$ ipython --no-banner

In [1]: import numpy as np

In [2]: np.set_printoptions(precision=1, suppress=True, linewidth=120, sign=" ")

In [3]: feats = np.array([[8, 2, 2],
   ...:     [0, 0, 0],
   ...:     [11, 5, 3],
   ...:     [17, 11, 5],
   ...:     [8, 2, 2],
   ...:     [17, 11, 5],
   ...:     [0, 0, 0],
   ...:     [5, 0, 1],
   ...:     [2, 0, 0],
   ...:     [2, 0, 0],
   ...:     [0, 0, 0],
   ...:     [14, 8, 4],
   ...:     [11, 5, 3],
   ...:     [0, 0, 0],
   ...:     [17, 11, 5],
   ...:     [2, 0, 0],
   ...:     [0, 0, 0],
   ...:     [14, 8, 4],
   ...:     [17, 11, 5],
   ...:     [14, 8, 4]])

In [4]: Ac = (feats - feats.mean(axis=0)) / feats.std(axis=0)

In [5]: np.argwhere(np.abs(Ac) > 2)
Out[5]: array([], shape=(0, 2), dtype=int64)

In [6]: beta = np.linalg.lstsq(np.delete(Ac, 0, axis=1), Ac[:, 0])[0]

In [7]: np.abs(beta).argmax()
Out[7]: np.int64(1)

In [8]: beta
Out[8]: array([-0.2,  1.2])

In [9]: X = np.load("a.npy")

In [10]: X
Out[10]: 
array([[ 2, -3,  1, -1],
       [ 0,  1,  0,  0],
       [-1,  1, -1, -3],
       [ 0,  1,  0,  0]])

In [11]: Uu, sig, vt = np.linalg.svd(X)

In [12]: np.argmax(sig[:-1] / (sig[1:] + 1e-6)) + 1
Out[12]: np.int64(3)

In [13]: sig.round(1) + 0
Out[13]: array([ 4.2,  3.2,  0.8,  0. ])

In [14]: B = Uu[:, :3] @ np.diag(sig[:3]) @ vt[:3]

In [15]: round(np.linalg.norm(X - B) / np.linalg.norm(X), 1)
Out[15]: np.float64(0.0)

In [16]: np.round(np.linalg.norm(X - B, 2), 1), np.round(sig[3], 1)
Out[16]: (np.float64(0.0), np.float64(0.0))

In [17]: np.linalg.matrix_rank(X, rtol=0.05)
Out[17]: np.int64(3)

In [18]: B.round(1) + 0
Out[18]: 
array([[ 2., -3.,  1., -1.],
       [ 0.,  1.,  0.,  0.],
       [-1.,  1., -1., -3.],
       [ 0.,  1.,  0.,  0.]])

In [19]: np.linalg.matrix_rank(B)
Out[19]: np.int64(3)

In [20]: X.mean(axis=0)
Out[20]: array([ 0.2,  0. ,  0. , -1. ])

In [21]: np.diff(X, axis=0)
Out[21]: 
array([[-2,  4, -1,  1],
       [-1,  0, -1, -3],
       [ 1,  0,  1,  3]])

In [22]: np.count_nonzero(X)
Out[22]: np.int64(10)

In [23]: np.abs(X).max()
Out[23]: np.int64(3)

In [24]: X.sum(axis=0)
Out[24]: array([ 1,  0,  0, -4])

In [25]: Uu, sig, vt = np.linalg.svd(X)

In [26]: evecs = vt[:(sig > 1e-8).sum()]

In [27]: rng = np.random.default_rng(490)

In [28]: x0 = X[2] + 3 * X[0] + rng.integers(2) * np.eye(4)[3]

In [29]: x0
Out[29]: array([ 5., -8.,  2., -5.])

In [30]: np.allclose(evecs.T @ evecs @ x0, x0)
Out[30]: False

In [31]: round(np.linalg.norm(x0 - evecs.T @ evecs @ x0), 1)
Out[31]: np.float64(0.1)

In [32]: np.diag(evecs.T @ evecs)
Out[32]: array([ 0.8,  1. ,  0.3,  1. ])

In [33]: np.linalg.matrix_rank(np.vstack([X, x0]))
Out[33]: np.int64(4)

In [34]: [round(float(x), 1) for x in np.linalg.svd(X, compute_uv=False)[:3]]
Out[34]: [4.2, 3.2, 0.8]

In [35]: np.linalg.matrix_rank(X, rtol=0.1)
Out[35]: np.int64(3)

In [36]: np.linalg.cond(X) > 100
Out[36]: np.True_

In [37]: cov = X.T @ X

In [38]: np.round(np.linalg.svd(X, compute_uv=False) ** 2, 1) + 0
Out[38]: array([ 18. ,  10.2,   0.7,   0. ])

In [39]: np.allclose(cov, cov.T)
Out[39]: True

In [40]: np.trace(cov), (X ** 2).sum()
Out[40]: (np.int64(29), np.int64(29))

In [41]: np.diag(cov)
Out[41]: array([  5,  12,   2,  10])

In [42]: (X @ X.T).shape
Out[42]: (4, 4)

In [43]: E = np.load("data.npy")

In [44]: E
Out[44]: 
array([[-1. , -0.7,  1.8],
       [ 0.1,  1.3,  0.3],
       [-0.8, -0.4,  0.4],
       [ 2. ,  2.2,  0.2],
       [ 0. , -0.7,  0.7]])

In [45]: P = E @ np.linalg.solve(E.T @ E, E.T)

In [46]: np.round(P @ E[:, 0], 1) + 0
Out[46]: array([-1. ,  0.1, -0.8,  2. ,  0. ])

In [47]: np.allclose(P @ P, P)
Out[47]: True

In [48]: np.diag(P)
Out[48]: array([ 0.8,  0.7,  0.2,  0.9,  0.5])

In [49]: t = np.sort(rng.uniform(-2, 2, 22))

In [50]: arr = np.c_[t, t ** 2, t ** 3] @ np.array([[-8, -3, -4], [5, 9, -2], [2, 3, -9]])

In [51]: arr.round(1) + 0
Out[51]: 
array([[ 20. ,  18. ,  71.6],
       [ 15.4,  13.5,  25.7],
       [ 14.9,  13. ,  23.4],
       [ 14.5,  12.6,  21.9],
       [ 13.7,  11.8,  18.8],
       [ 13.1,  11.1,  16.7],
       [  7.6,   5.7,   5.2],
       [  7.5,   5.6,   5. ],
       [  7.1,   5.3,   4.6],
       [ -0.3,  -0.1,  -0.1],
       [ -1.8,   0. ,  -1.5],
       [ -2.6,   1.6,  -4.3],
       [ -1. ,   9. , -14.9],
       [ -0.8,   9.6, -15.8],
       [  1.2,  15. , -23.9],
       [  1.4,  15.4, -24.5],
       [  4.1,  21.7, -34.3],
       [  4.5,  22.6, -35.6],
       [  4.5,  22.7, -35.8],
       [  5.3,  24.3, -38.3],
       [ 16.5,  47.3, -76.5],
       [ 18.7,  51.5, -83.7]])

In [52]: Ac = (arr - arr.mean(axis=0)) / arr.std(axis=0)

In [53]: np.argwhere(np.abs(Ac) > 2)
Out[53]: 
array([[  0,   2],
       [ 20,   1],
       [ 21,   1],
       [ 21,   2]])

In [54]: Ac.std(axis=0)
Out[54]: array([ 1.,  1.,  1.])

In [55]: beta = np.linalg.lstsq(np.delete(Ac, 1, axis=1), Ac[:, 1])[0]

In [56]: np.abs(beta).argmax()
Out[56]: np.int64(1)

In [57]: F = np.array([[0, 0, 1], [1, 0, 0], [0, 1, 0]])

In [58]: np.sort(np.abs(np.linalg.eigvals(F)))[::-1]
Out[58]: array([ 1.,  1.,  1.])

In [59]: p = np.eye(3)[2]

In [60]: for _ in range(5):
    ...:     p = p @ F
    ...:     print(p.round(1))
    ...: 
[ 0.  1.  0.]
[ 1.  0.  0.]
[ 0.  0.  1.]
[ 0.  1.  0.]
[ 1.  0.  0.]

In [61]: x0 = np.array([1, 1, 3])

In [62]: np.sort(np.abs(np.degrees(np.angle(np.linalg.eigvals(F)))))
Out[62]: array([   0.,  120.,  120.])

In [63]: 3 - np.linalg.matrix_rank(F - np.eye(3), tol=1e-8)
Out[63]: np.int64(1)

In [64]: np.abs(np.linalg.eigvals(F))
Out[64]: array([ 1.,  1.,  1.])

In [65]: F @ F
Out[65]: 
array([[ 0,  1,  0],
       [ 0,  0,  1],
       [ 1,  0,  0]])

In [66]: (F - F.T) / 2
Out[66]: 
array([[ 0. , -0.5,  0.5],
       [ 0.5,  0. , -0.5],
       [-0.5,  0.5,  0. ]])

In [67]: round(float(np.abs(np.linalg.eigvals(F)).max()), 1)
Out[67]: 1.0

In [68]: np.allclose(F @ F.T, F.T @ F)
Out[68]: True

In [69]: np.trace(F)
Out[69]: np.int64(0)

In [70]: A = np.loadtxt("x.csv", delimiter=",")

In [71]: A
Out[71]: 
array([[  4. ,   0. , -11.9],
       [  2.9,  -0.4,  -8.2],
       [  2.7,  -0.4,  -7.7],
       [  1.9,  -0.7,  -4.6],
       [  1.3,  -1. ,  -2.1],
       [  1.2,  -1. ,  -1.6],
       [  1. ,  -1. ,  -1. ],
       [  0.6,  -0.8,   0. ],
       [  0.6,  -0.7,   0. ],
       [  0.2,  -0.2,   0. ],
       [ -0.1,   0.1,   0. ],
       [ -0.2,   0.2,   0. ],
       [ -1.8,   1.4,   0.6],
       [ -2.7,   1.9,   1.1],
       [ -3.7,   2.4,   1.9],
       [ -4. ,   2.5,   2.1],
       [ -4.1,   2.6,   2.2],
       [ -6. ,   3.4,   3.9],
       [-11.8,   5.6,  10. ]])

In [72]: Z = A[[3, 1]].astype(float)

In [73]: for _ in range(5):
    ...:     labels = np.linalg.norm(A[:, None] - Z, axis=-1).argmin(axis=1)
    ...:     Z = np.array([A[labels == j].mean(axis=0) for j in range(2)])
    ...: 

In [74]: labels
Out[74]: array([ 1,  1,  1,  1,  0,  0,  0,  0,  0,  0,  0,  0,  0,  0,  0,  0,  0,  0,  0])

In [75]: np.abs(Z[1] - Z[0]).argmax()
Out[75]: np.int64(2)

In [76]: Z
Out[76]: 
array([[-2. ,  1. ,  1.1],
       [ 2.9, -0.4, -8.1]])

In [77]: np.bincount(labels)
Out[77]: array([ 15,   4])

In [78]: Z[1] - Z[0]
Out[78]: array([ 4.8, -1.4, -9.2])

In [79]: P = A @ np.linalg.solve(A.T @ A, A.T)

In [80]: np.round(P @ A[:, 2], 1) + 0
Out[80]: 
array([-11.9,  -8.2,  -7.7,  -4.6,  -2.1,  -1.6,  -1. ,   0. ,   0. ,   0. ,   0. ,   0. ,   0.6,   1.1,   1.9,   2.1,
         2.2,   3.9,  10. ])

In [81]: round(float(np.trace(P)), 1)
Out[81]: 3.0

In [82]: np.allclose(P @ P, P)
Out[82]: True

In [83]: mat = np.array([[0, 0], [-1, 2], [-2, 4]])

In [84]: mat
Out[84]: 
array([[ 0,  0],
       [-1,  2],
       [-2,  4]])

In [85]: B = np.array([[5, 2], [3, 5]])

In [86]: np.einsum("ij,ij->i", mat, mat)
Out[86]: array([  0,   5,  20])

In [87]: np.einsum("ik,kj->ji", mat, B)
Out[87]: 
array([[  0,   1,   2],
       [  0,   8,  16]])

In [88]: B.T @ mat.T
Out[88]: 
array([[  0,   1,   2],
       [  0,   8,  16]])

In [89]: mat @ B
Out[89]: 
array([[  0,   0],
       [  1,   8],
       [  2,  16]])

In [90]: np.linalg.matrix_rank(mat @ B)
Out[90]: np.int64(1)

In [91]: r = np.linalg.matrix_rank(mat)

In [92]: r
Out[92]: np.int64(1)

In [93]: ns = np.linalg.svd(mat)[2][r:].T

In [94]: [int(np.linalg.matrix_rank(mat[:, :j + 1])) for j in range(2)]
Out[94]: [1, 1]

In [95]: mat @ ns
Out[95]: 
array([[ 0.],
       [ 0.],
       [ 0.]])

In [96]: [int(np.linalg.matrix_rank(mat[:i])) for i in range(1, len(mat) + 1)]
Out[96]: [0, 1, 1]

In [97]: round(float(np.linalg.norm(mat[0] - mat[1])), 1)
Out[97]: 2.2

In [98]: round(np.linalg.norm(mat, "nuc"), 1)
Out[98]: np.float64(5.0)

In [99]: round(np.linalg.norm(mat, 2), 1)
Out[99]: np.float64(5.0)

In [100]: np.linalg.norm(mat, axis=0)
Out[100]: array([ 2.2,  4.5])

In [101]: round(np.linalg.norm(mat, 1), 1), round(np.linalg.norm(mat, np.inf), 1)
Out[101]: (np.float64(6.0), np.float64(6.0))

In [102]: K = np.load("test12.npy")

In [103]: K
Out[103]: 
array([[ 22,   0,   1,   2],
       [  2,  12,   2,   2],
       [  2,   0,   0,   2],
       [  2,   2,   1,  22]])

In [104]: r0, r1 = K[2], K[1]

In [105]: r0 @ r0
Out[105]: np.int64(8)

In [106]: p = (r0 @ r1) / (r0 @ r0) * r0

In [107]: round(float(np.linalg.norm(r0 + r1) ** 2 + np.linalg.norm(r0 - r1) ** 2), 1)
Out[107]: 328.0

In [108]: p
Out[108]: array([ 2.,  0.,  0.,  2.])

In [109]: r1 - p
Out[109]: array([  0.,  12.,   2.,   0.])

In [110]: x0 = np.array([-2, 0, 1, -2])

In [111]: rhs = K @ x0

In [112]: beta, lr = np.zeros(4), 1 / np.linalg.norm(K, 2) ** 2

In [113]: for i in range(50):
     ...:     beta -= lr * K.T @ (K @ beta - rhs)
     ...:     if i % 10 == 0: print(i, round(np.linalg.norm(K @ beta - rhs), 1))
     ...: 
0 5.4
10 0.4
20 0.2
30 0.2
40 0.2

In [114]: np.round(np.linalg.cond(K), 1)
Out[114]: np.float64(178.3)

In [115]: (K + K.T) / 2
Out[115]: 
array([[ 22. ,   1. ,   1.5,   2. ],
       [  1. ,  12. ,   1. ,   2. ],
       [  1.5,   1. ,   0. ,   1.5],
       [  2. ,   2. ,   1.5,  22. ]])

In [116]: (K - K.T) / 2
Out[116]: 
array([[ 0. , -1. , -0.5,  0. ],
       [ 1. ,  0. ,  1. ,  0. ],
       [ 0.5, -1. ,  0. ,  0.5],
       [ 0. ,  0. , -0.5,  0. ]])

In [117]: np.trace(K)
Out[117]: np.int64(56)

In [118]: np.allclose(K @ K.T, K.T @ K)
Out[118]: False

In [119]: K @ K
Out[119]: 
array([[ 490,    4,   24,   90],
       [  76,  148,   28,   76],
       [  48,    4,    4,   48],
       [  94,   68,   28,  494]])

In [120]: np.sort(np.abs(np.linalg.eigvals(K)))
Out[120]: array([  0.1,  11.6,  20. ,  24.5])

In [121]: B = np.linalg.inv(K)

In [122]: round(np.linalg.slogdet(K)[0], 1)
Out[122]: np.float64(-1.0)

In [123]: np.round(np.linalg.inv(B), 1) + 0
Out[123]: 
array([[ 22.,   0.,   1.,   2.],
       [  2.,  12.,   2.,   2.],
       [  2.,   0.,   0.,   2.],
       [  2.,   2.,   1.,  22.]])

In [124]: B.round(1) + 0
Out[124]: 
array([[ 0. ,  0. ,  0.3,  0. ],
       [-0.1,  0.1,  1.1, -0.1],
       [ 0.6, -0.1, -7.1,  0.6],
       [ 0. ,  0. ,  0.2,  0. ]])

In [125]: (np.abs(B) > 1e-9).astype(int)
Out[125]: 
array([[ 1,  1,  1,  1],
       [ 1,  1,  1,  1],
       [ 1,  1,  1,  1],
       [ 1,  1,  1,  1]])

In [126]: np.allclose(B, K.T)
Out[126]: False

In [127]: np.round(K @ B, 1) + 0
Out[127]: 
array([[ 1.,  0.,  0.,  0.],
       [ 0.,  1.,  0.,  0.],
       [ 0.,  0.,  1.,  0.],
       [ 0.,  0.,  0.,  1.]])

In [128]: r0 = np.array([-3, -1, -2, 1])

In [129]: B = K + np.outer(r0, np.eye(4)[2])

In [130]: round(float(np.linalg.det(B) / np.linalg.det(K)), 1), np.round(1 + np.linalg.solve(K, r0)[2], 1)
Out[130]: (14.1, np.float64(14.1))

In [131]: B
Out[131]: 
array([[22.,  0., -2.,  2.],
       [ 2., 12.,  1.,  2.],
       [ 2.,  0., -2.,  2.],
       [ 2.,  2.,  2., 22.]])

In [132]: np.linalg.matrix_rank(B - K)
Out[132]: np.int64(1)
